In [1]: import numpy as np

In [2]: from numpy import linalg as LA

In [3]: np.set_printoptions(precision=2, suppress=True, linewidth=140, sign=" ")

In [4]: rd = lambda a: np.round(a, 2) + 0

In [5]: data = np.load("layer12.npy")

In [6]: data
Out[6]: 
array([[ 0.,  1.,  1.,  1.,  1.,  1.,  1.,  1.],
       [ 1.,  0.,  1.,  1.,  1.,  1.,  1.,  1.],
       [ 1.,  1.,  0.,  1.,  1.,  1.,  1.,  1.],
       [ 1.,  1.,  1.,  0.,  1.,  1.,  1.,  1.],
       [ 1.,  1.,  1.,  1.,  0.,  1.,  1.,  1.],
       [ 1.,  1.,  1.,  1.,  1.,  0.,  1.,  1.],
       [ 1.,  1.,  1.,  1.,  1.,  1.,  0.,  1.],
       [ 1.,  1.,  1.,  1.,  1.,  1.,  1.,  0.]])

In [7]: evals, V = LA.eigh(data)

In [8]: x = np.array([-3, 3, 0, 2, 1, -3, 1, 2])

In [9]: rd(V * np.maximum(evals, 0) @ V.T)
Out[9]: 
array([[ 0.88,  0.88,  0.88,  0.88,  0.88,  0.88,  0.88,  0.88],
       [ 0.88,  0.88,  0.88,  0.88,  0.88,  0.88,  0.88,  0.88],
       [ 0.88,  0.88,  0.88,  0.88,  0.88,  0.88,  0.88,  0.88],
       [ 0.88,  0.88,  0.88,  0.88,  0.88,  0.88,  0.88,  0.88],
       [ 0.88,  0.88,  0.88,  0.88,  0.88,  0.88,  0.88,  0.88],
       [ 0.88,  0.88,  0.88,  0.88,  0.88,  0.88,  0.88,  0.88],
       [ 0.88,  0.88,  0.88,  0.88,  0.88,  0.88,  0.88,  0.88],
       [ 0.88,  0.88,  0.88,  0.88,  0.88,  0.88,  0.88,  0.88]])

In [10]: rd(V * np.abs(evals) @ V.T)
Out[10]: 
array([[ 1.75,  0.75,  0.75,  0.75,  0.75,  0.75,  0.75,  0.75],
       [ 0.75,  1.75,  0.75,  0.75,  0.75,  0.75,  0.75,  0.75],
       [ 0.75,  0.75,  1.75,  0.75,  0.75,  0.75,  0.75,  0.75],
       [ 0.75,  0.75,  0.75,  1.75,  0.75,  0.75,  0.75,  0.75],
       [ 0.75,  0.75,  0.75,  0.75,  1.75,  0.75,  0.75,  0.75],
       [ 0.75,  0.75,  0.75,  0.75,  0.75,  1.75,  0.75,  0.75],
       [ 0.75,  0.75,  0.75,  0.75,  0.75,  0.75,  1.75,  0.75],
       [ 0.75,  0.75,  0.75,  0.75,  0.75,  0.75,  0.75,  1.75]])

In [11]: np.abs(data).sum(axis=1).max(), rd(np.abs(evals).max())
Out[11]: (np.float64(7.0), np.float64(7.0))

In [12]: rng = np.random.default_rng(857)

In [13]: labels = rng.permutation(8)

In [14]: A2 = data[:, labels] * rng.choice([-1, 1], 8)

In [15]: A2
Out[15]: 
array([[-1., -1.,  1.,  1.,  1., -1., -0., -1.],
       [-1., -1.,  1.,  1.,  1., -0., -1., -1.],
       [-1., -1.,  1.,  0.,  1., -1., -1., -1.],
       [-1., -1.,  1.,  1.,  1., -1., -1., -0.],
       [-1., -1.,  1.,  1.,  0., -1., -1., -1.],
       [-0., -1.,  1.,  1.,  1., -1., -1., -1.],
       [-1., -0.,  1.,  1.,  1., -1., -1., -1.],
       [-1., -1.,  0.,  1.,  1., -1., -1., -1.]])

In [16]: Uu, _, vt = LA.svd(data.T @ A2)

In [17]: rd(LA.lstsq(data, A2)[0])
Out[17]: 
array([[ 0.,  0.,  0.,  0.,  0.,  0., -1.,  0.],
       [ 0.,  0.,  0.,  0.,  0., -1.,  0.,  0.],
       [ 0.,  0.,  0.,  1.,  0.,  0.,  0.,  0.],
       [ 0.,  0.,  0.,  0.,  0.,  0.,  0., -1.],
       [ 0.,  0.,  0.,  0.,  1.,  0.,  0.,  0.],
       [-1.,  0.,  0.,  0.,  0.,  0.,  0.,  0.],
       [ 0., -1.,  0.,  0.,  0.,  0.,  0.,  0.],
       [ 0.,  0.,  1.,  0.,  0.,  0.,  0.,  0.]])

In [18]: x = np.array([7, -1, 4, 0, 9, 5, 8, -2])

In [19]: target = A2 @ x

In [20]: c, lr = np.zeros(8), 1 / LA.norm(A2, 2) ** 2

In [21]: for i in range(150):
    ...:     c -= lr * A2.T @ (A2 @ c - target)
    ...:     if i % 50 == 0: print(i, round(LA.norm(A2 @ c - target), 2))
    ...: 
0 15.11
50 5.39
100 1.92

In [22]: rd(c)
Out[22]: array([ 6.71, -0.93,  3.8 , -0.02,  8.57,  4.8 ,  7.66, -1.89])

In [23]: feats = np.loadtxt("out9.csv", delimiter=",")

In [24]: rd(feats)
Out[24]: 
array([[-0.5 , -0.87,  0.  ],
       [ 0.87, -0.5 ,  0.  ],
       [ 0.  ,  0.  ,  1.  ]])

In [25]: A2 = LA.inv(feats)

In [26]: (np.abs(A2) > 1e-9).astype(int)
Out[26]: 
array([[ 1,  1,  0],
       [ 1,  1,  0],
       [ 0,  0,  1]])

In [27]: rd(LA.slogdet(feats)[0])
Out[27]: np.float64(1.0)

In [28]: rd(A2)
Out[28]: 
array([[-0.5 ,  0.87,  0.  ],
       [-0.87, -0.5 ,  0.  ],
       [ 0.  ,  0.  ,  1.  ]])
